$ ipython --no-banner

In [1]: import numpy as np

In [2]: np.set_printoptions(precision=1, suppress=True, linewidth=140)

In [3]: rnd = lambda a: np.round(a, 1) + 0

In [4]: sigma = 5 * 0.2 ** np.arange(4)

In [5]: rng = np.random.default_rng(14856)

In [6]: F = rng.normal(size=(26, 4)) * rng.permutation(sigma)

In [7]: rnd(F)
Out[7]: 
array([[-0.3,  0. , -0.9,  3.5],
       [ 0.1,  0. ,  0.1,  2.8],
       [ 0. ,  0. ,  1.9,  8.5],
       [-0.2,  0. ,  0.3, -2.6],
       [-0.1,  0. , -0.8, -1.6],
       [ 0.1,  0. , -0.7, -8.1],
       [ 0.2,  0. ,  0.1,  2.5],
       [ 0.1,  0. ,  0.2, 14.2],
       [ 0. ,  0. ,  0.8,  7.4],
       [ 0.1,  0. , -0.1, -5.7],
       [ 0.1,  0.1,  1.1,  4.9],
       [-0.6,  0. , -0.1,  0.3],
       [ 0.1,  0. ,  0.1,  4.5],
       [-0.1,  0. , -0.3,  0.4],
       [ 0. ,  0. , -0.3,  0.8],
       [ 0.2,  0. , -1.8,  2.2],
       [ 0. ,  0. ,  2. ,  1.2],
       [ 0. ,  0. ,  1.2, -2.9],
       [ 0. ,  0. ,  0.5,  0.9],
       [ 0. ,  0. , -0.4,  1.1],
       [ 0. ,  0. , -0.7, 13.7],
       [-0.1,  0.1,  0.6, 10.1],
       [-0.2,  0. , -0.7, -3.8],
       [-0.1,  0. ,  0.6,  2.9],
       [-0.2,  0. ,  0.1,  2.9],
       [-0.2,  0. , -0.5,  7.4]])

In [8]: # column 3 dominates

In [9]: idx = F[:, 2] > np.median(F[:, 2])

In [10]: r0 = F[idx].mean(axis=0) - F[~idx].mean(axis=0)

In [11]: rnd((((F - F.mean(axis=0)) @ r0 > 0) == idx).mean())
Out[11]: np.float64(0.7)

In [12]: x0 = np.array([-2, -1, -1, -2])

In [13]: y = F @ x0

In [14]: rnd(np.linalg.lstsq(F, y)[0])
Out[14]: array([-2., -1., -1., -2.])

In [15]: y = y + 0.1 * rng.normal(size=26)

In [16]: rnd(y)
Out[16]: 
array([ -5.4,  -5.9, -19.1,   5.4,   4. ,  16.7,  -5.5, -28.7, -15.5,  11.3, -11. ,   0.6,  -9.2,  -0.2,  -1.1,  -3. ,  -4.3,   4.4,  -2.3,
        -1.7, -26.9, -20.7,   8.8,  -6.4,  -5.4, -13.7])

In [17]: beta, *_ = np.linalg.lstsq(F, y)

In [18]: rnd(F.T @ (y - F @ beta))
Out[18]: array([0., 0., 0., 0.])

In [19]: rnd(np.linalg.norm(y - F @ beta))
Out[19]: np.float64(0.4)

In [20]: K = np.load("data.npy")

In [21]: K
Out[21]: 
array([[-2,  0, -3, -1],
       [ 0,  3,  0,  2],
       [ 0,  0, -1,  2],
       [ 0,  0,  0,  2]])

In [22]: # triangular, det is the product of the diagonal

In [23]: w, vecs = np.linalg.eig(K)

In [24]: K @ vecs[:, 0] - w[0] * vecs[:, 0]
Out[24]: array([0., 0., 0., 0.])

In [25]: np.prod(w)
Out[25]: np.float64(12.0)

In [26]: rnd(np.sort(np.linalg.eigvals(K @ K)))
Out[26]: array([1., 4., 4., 9.])

In [27]: rnd(np.sort(np.linalg.eigvals(K.T)))
Out[27]: array([-2., -1.,  2.,  3.])

In [28]: T = np.stack([K, 5 * K, K[::-1]])

In [29]: np.einsum("bij,cij->bc", T, T)
Out[29]: 
array([[ 36, 180,   4],
       [180, 900,  20],
       [  4,  20,  36]])

In [30]: T.sum(axis=0)
Out[30]: 
array([[-12,   0, -18,  -4],
       [  0,  18,  -1,  14],
       [  0,   3,  -6,  14],
       [ -2,   0,  -3,  11]])

In [31]: idx = rng.permutation(4)

In [32]: idx
Out[32]: array([1, 3, 2, 0])

In [33]: out = K[idx][:, idx]

In [34]: np.diag(out)
Out[34]: array([ 3,  2, -1, -2])

In [35]: np.trace(out)
Out[35]: np.int64(2)

In [36]: out
Out[36]: 
array([[ 3,  2,  0,  0],
       [ 0,  2,  0,  0],
       [ 0,  2, -1,  0],
       [ 0, -1, -3, -2]])

In [37]: rnd(np.sort(np.abs(np.linalg.eigvals(out))))
Out[37]: array([1., 2., 2., 3.])

In [38]: rnd(np.linalg.svd(K, compute_uv=False))
Out[38]: array([4.2, 3.6, 2.2, 0.4])

In [39]: np.abs(K).max()
Out[39]: np.int64(3)

In [40]: K.sum(axis=1)
Out[40]: array([-6,  5,  1,  2])

In [41]: rnd(K.mean(axis=0))
Out[41]: array([-0.5,  0.8, -1. ,  1.2])

In [42]: np.linalg.matrix_rank(K)
Out[42]: np.int64(4)

In [43]: np.diff(K, axis=0)
Out[43]: 
array([[ 2,  3,  3,  3],
       [ 0, -3, -1,  0],
       [ 0,  0,  1,  0]])

In [44]: out = np.array([[7, 6, -9, 2, 2, -4, -8],
    ...:     [-2, 6, 1, -9, 7, -8, 7],
    ...:     [8, -3, -5, 1, -3, 2, 1],
    ...:     [1, 8, -9, 4, 6, -8, -3],
    ...:     [-4, -3, 7, 4, -5, 3, -2],
    ...:     [-9, -7, 0, 4, -5, 6, -7],
    ...:     [3, 6, 3, -9, 9, -4, -8]])

In [45]: arr = out.T @ out

In [46]: arr
Out[46]: 
array([[ 224,  107, -133,  -35,   74,  -82,  -18],
       [ 107,  239, -108, -107,  215, -217,  -26],
       [-133, -108,  246,  -67,  -58,   99,   63],
       [ -35, -107,  -67,  215, -159,  106,  -54],
       [  74,  215,  -58, -159,  229, -199,  -15],
       [ -82, -217,   99,  106, -199,  209,  -14],
       [ -18,  -26,   63,  -54,  -15,  -14,  240]])

In [47]: out = arr[0, 0] * arr[1:] - np.outer(arr[1:, 0], arr[0])

In [48]: out
Out[48]: 
array([[     0,  42087,  -9961, -20223,  40242, -39834,  -3898],
       [     0,  -9961,  37415, -19663,  -3150,  11270,  11718],
       [     0, -20223, -19663,  46935, -33026,  20874, -12726],
       [     0,  40242,  -3150, -33026,  45820, -38508,  -2028],
       [     0, -39834,  11270,  20874, -38508,  40092,  -4612],
       [     0,  -3898,  11718, -12726,  -2028,  -4612,  53436]])

In [49]: rnd(arr[:, 0] / arr[0, 0])
Out[49]: array([ 1. ,  0.5, -0.6, -0.2,  0.3, -0.4, -0.1])

In [50]: rnd(np.linalg.norm(out, 2))
Out[50]: np.float64(141802.6)

In [51]: np.linalg.norm(out, axis=1).argmax()
Out[51]: np.int64(3)

In [52]: rnd(np.linalg.norm(out) ** 2 / np.linalg.norm(out, 2) ** 2)
Out[52]: np.float64(1.3)

In [53]: Uu, sigma, VT = np.linalg.svd(arr, full_matrices=False)

In [54]: rnd(np.sqrt((sigma ** 2).sum())), rnd(np.linalg.norm(arr))
Out[54]: (np.float64(943.3), np.float64(943.3))

In [55]: rnd(sigma)
Out[55]: array([820.3, 391.1, 210.9, 134.1,  39. ,   5.4,   1.2])

In [56]: rnd(Uu.T @ Uu)
Out[56]: 
array([[1., 0., 0., 0., 0., 0., 0.],
       [0., 1., 0., 0., 0., 0., 0.],
       [0., 0., 1., 0., 0., 0., 0.],
       [0., 0., 0., 1., 0., 0., 0.],
       [0., 0., 0., 0., 1., 0., 0.],
       [0., 0., 0., 0., 0., 1., 0.],
       [0., 0., 0., 0., 0., 0., 1.]])

In [57]: out = np.array([[-3, 4], [6, 7], [-6, -3], [-6, 1], [7, -3], [6, -7], [2, 0]])

In [58]: np.einsum("ij->j", arr)
Out[58]: array([ 137,  103,   42, -101,   87,  -98,  176])

In [59]: np.linalg.matrix_rank(np.vstack([arr, out.T]))
Out[59]: np.int64(7)

In [60]: np.einsum("ij,ij->i", arr, arr)
Out[60]: array([ 93063, 185673, 111492, 102821, 172613, 158328,  65906])

In [61]: np.einsum("ik,kj->ij", arr, out)
Out[61]: 
array([[  968,  2361],
       [ 2554,  3192],
       [-1009, -2612],
       [-2010,  -738],
       [ 2749,  2522],
       [-2453, -2904],
       [  135,  -354]])

In [62]: np.vstack([arr, out.T]).shape
Out[62]: (9, 7)

In [63]: out.T @ arr.T
Out[63]: 
array([[  968,  2554, -1009, -2010,  2749, -2453,   135],
       [ 2361,  3192, -2612,  -738,  2522, -2904,  -354]])

In [64]: data = np.load("case5.npy")

In [65]: data
Out[65]: 
array([[0, 1, 2],
       [0, 2, 4],
       [0, 0, 0],
       [0, 0, 0]])

In [66]: rnd(np.trace(np.linalg.pinv(data) @ data))
Out[66]: np.float64(1.0)

In [67]: np.unique(data.round(6), axis=0).shape
Out[67]: (3, 3)

In [68]: Uu, sigma, VT = np.linalg.svd(data)

In [69]: np.argmax(sigma[:-1] / (sigma[1:] + 1e-6)) + 1
Out[69]: np.int64(1)

In [70]: out = Uu[:, :1] @ np.diag(sigma[:1]) @ VT[:1]

In [71]: rnd(np.linalg.norm(data - out, 2)), rnd(sigma[1])
Out[71]: (np.float64(0.0), np.float64(0.0))

In [72]: rnd(np.linalg.norm(data - out) / np.linalg.norm(data))
Out[72]: np.float64(0.0)

In [73]: np.linalg.matrix_rank(data, rtol=0.05)
Out[73]: np.int64(1)

In [74]: T = np.stack([data, 3 * data, data[::-1]])

In [75]: T.sum(axis=0)
Out[75]: 
array([[ 0,  4,  8],
       [ 0,  8, 16],
       [ 0,  2,  4],
       [ 0,  1,  2]])

In [76]: T.shape
Out[76]: (3, 4, 3)

In [77]: (T @ data.T).shape
Out[77]: (3, 4, 4)

In [78]: rank = np.linalg.matrix_rank(data)

In [79]: rank
Out[79]: np.int64(1)

In [80]: null = np.linalg.svd(data)[2][rank:].T

In [81]: rnd(null @ null.T)
Out[81]: 
array([[ 1. ,  0. ,  0. ],
       [ 0. ,  0.8, -0.4],
       [ 0. , -0.4,  0.2]])

In [82]: np.allclose(data @ null, 0)
Out[82]: True

In [83]: rnd(data @ null)
Out[83]: 
array([[0., 0.],
       [0., 0.],
       [0., 0.],
       [0., 0.]])

In [84]: r0 = np.array([3, 3, 2, 3, 1, 1, 3, 2, 0]) + 0.5

In [85]: m1 = np.eye(9) - 2 * np.outer(r0, r0) / (r0 @ r0)

In [86]: rnd(m1)
Out[86]: 
array([[ 0.6, -0.4, -0.3, -0.4, -0.2, -0.2, -0.4, -0.3, -0.1],
       [-0.4,  0.6, -0.3, -0.4, -0.2, -0.2, -0.4, -0.3, -0.1],
       [-0.3, -0.3,  0.8, -0.3, -0.1, -0.1, -0.3, -0.2,  0. ],
       [-0.4, -0.4, -0.3,  0.6, -0.2, -0.2, -0.4, -0.3, -0.1],
       [-0.2, -0.2, -0.1, -0.2,  0.9, -0.1, -0.2, -0.1,  0. ],
       [-0.2, -0.2, -0.1, -0.2, -0.1,  0.9, -0.2, -0.1,  0. ],
       [-0.4, -0.4, -0.3, -0.4, -0.2, -0.2,  0.6, -0.3, -0.1],
       [-0.3, -0.3, -0.2, -0.3, -0.1, -0.1, -0.3,  0.8,  0. ],
       [-0.1, -0.1,  0. , -0.1,  0. ,  0. , -0.1,  0. ,  1. ]])

In [87]: # keeps lengths

In [88]: x0 = np.array([3, 4, 0, 0, 4, 5, 5, 1, 0])

In [89]: y = m1 @ x0

In [90]: beta, lr = np.zeros(9), 1 / np.linalg.norm(m1, 2) ** 2

In [91]: for i in range(4):
    ...:     beta -= lr * m1.T @ (m1 @ beta - y)
    ...:     if i % 1 == 0: print(i, round(np.linalg.norm(m1 @ beta - y), 1))
    ...: 
0 0.0
1 0.0
2 0.0
3 0.0

In [92]: rnd(beta)
Out[92]: array([3., 4., 0., 0., 4., 5., 5., 1., 0.])
